$ python3 -q
>>> import numpy as np
>>> np.set_printoptions(precision=3, suppress=True, linewidth=120, legacy="1.25")
>>> E = np.load("sample0.npy")
>>> E
array([[  0.449,  -5.432,  -4.163,  -2.038,   0.624,  -8.686],
       [ -5.278,   1.244,  -9.385,  -1.322,  -2.005,   7.502],
       [ -2.596,  -8.488,  11.137,  -1.349, -12.146,   5.772]])
>>> out = E / np.linalg.norm(E, axis=1, keepdims=True)
>>> gram = out @ out.T
>>> gram
array([[ 1.   , -0.224, -0.255],
       [-0.224,  1.   , -0.121],
       [-0.255, -0.121,  1.   ]])
>>> out = E / np.sqrt((E ** 2).mean(axis=1, keepdims=True))
>>> np.linalg.matrix_rank(out) == np.linalg.matrix_rank(E)
True
>>> out[0]
array([ 0.098, -1.181, -0.905, -0.443,  0.136, -1.888])
>>> def softmax(z):
...     e = np.exp(z - z.max(axis=-1, keepdims=True))
...     return e / e.sum(axis=-1, keepdims=True)
... 
>>> softmax(E).sum(axis=1)
array([1., 1., 1.])
>>> np.round(softmax(E[0]), 3) + 0
array([0.437, 0.001, 0.004, 0.036, 0.521, 0.   ])
>>> np.round(softmax(10 * E[0]), 3) + 0
array([0.148, 0.   , 0.   , 0.   , 0.852, 0.   ])
>>> att = E @ E.T / np.sqrt(6)
>>> softmax(att)[0] @ E
array([ 0.449, -5.432, -4.163, -2.038,  0.624, -8.686])
>>> np.round(softmax(att + np.triu(np.full(att.shape, -np.inf), 1)), 3) + 0
array([[1., 0., 0.],
       [0., 1., 0.],
       [0., 0., 1.]])
>>> softmax(att).round(6).argmax(axis=1)
array([0, 1, 2])
>>> W1 = np.array([[1, -8, 5, -7, 3, 0],
...     [8, 4, 0, -2, 5, 2],
...     [5, 6, -2, 3, 2, -1],
...     [7, 7, 1, 3, 7, 1],
...     [-8, -2, -9, -7, 8, 1],
...     [-3, -6, -1, 6, 4, -8]])
>>> beta = np.array([1, 0, 3, 1, 1, 0])
>>> hid = np.maximum(E @ W1 + beta, 0)
>>> np.linalg.matrix_rank(hid)
3
>>> hid
array([[  0.   ,   0.   ,  14.603,   0.   ,   0.   ,  61.373],
       [  0.   ,   0.   ,   4.601,  62.384,   0.   ,   0.   ],
       [ 56.594,  33.855,  69.939, 185.166,   0.   ,   0.   ]])
>>> basis = np.array([[0, 1, 2], [0, 0, 0], [0, 1, 0], [1, 2, 2], [2, 1, 0], [2, 0, 1]])
>>> W1 @ basis
array([[ -1,  -5, -12],
       [ 12,   9,  14],
       [  5,  11,  15],
       [ 19,  21,  21],
       [ 11, -23, -29],
       [ -2,  12,  -2]])
>>> M = np.load("mat.npy")
>>> M
array([[ 0.694, -0.417,  0.139, -0.139],
       [-0.417,  0.25 , -0.083,  0.083],
       [ 0.139, -0.083,  0.028, -0.028],
       [-0.139,  0.083, -0.028,  0.028]])
>>> # applying it twice changes nothing
>>> np.kron(np.eye(2, dtype=int), M)
array([[ 0.694, -0.417,  0.139, -0.139,  0.   , -0.   ,  0.   , -0.   ],
       [-0.417,  0.25 , -0.083,  0.083, -0.   ,  0.   , -0.   ,  0.   ],
       [ 0.139, -0.083,  0.028, -0.028,  0.   , -0.   ,  0.   , -0.   ],
       [-0.139,  0.083, -0.028,  0.028, -0.   ,  0.   , -0.   ,  0.   ],
       [ 0.   , -0.   ,  0.   , -0.   ,  0.694, -0.417,  0.139, -0.139],
       [-0.   ,  0.   , -0.   ,  0.   , -0.417,  0.25 , -0.083,  0.083],
       [ 0.   , -0.   ,  0.   , -0.   ,  0.139, -0.083,  0.028, -0.028],
       [-0.   ,  0.   , -0.   ,  0.   , -0.139,  0.083, -0.028,  0.028]])
>>> np.round(np.linalg.eigvals(M).sum().real, 3)
1.0
>>> round(float(np.linalg.det(2 * M)), 3), round(np.linalg.det(M), 3)
(0.0, 0.0)
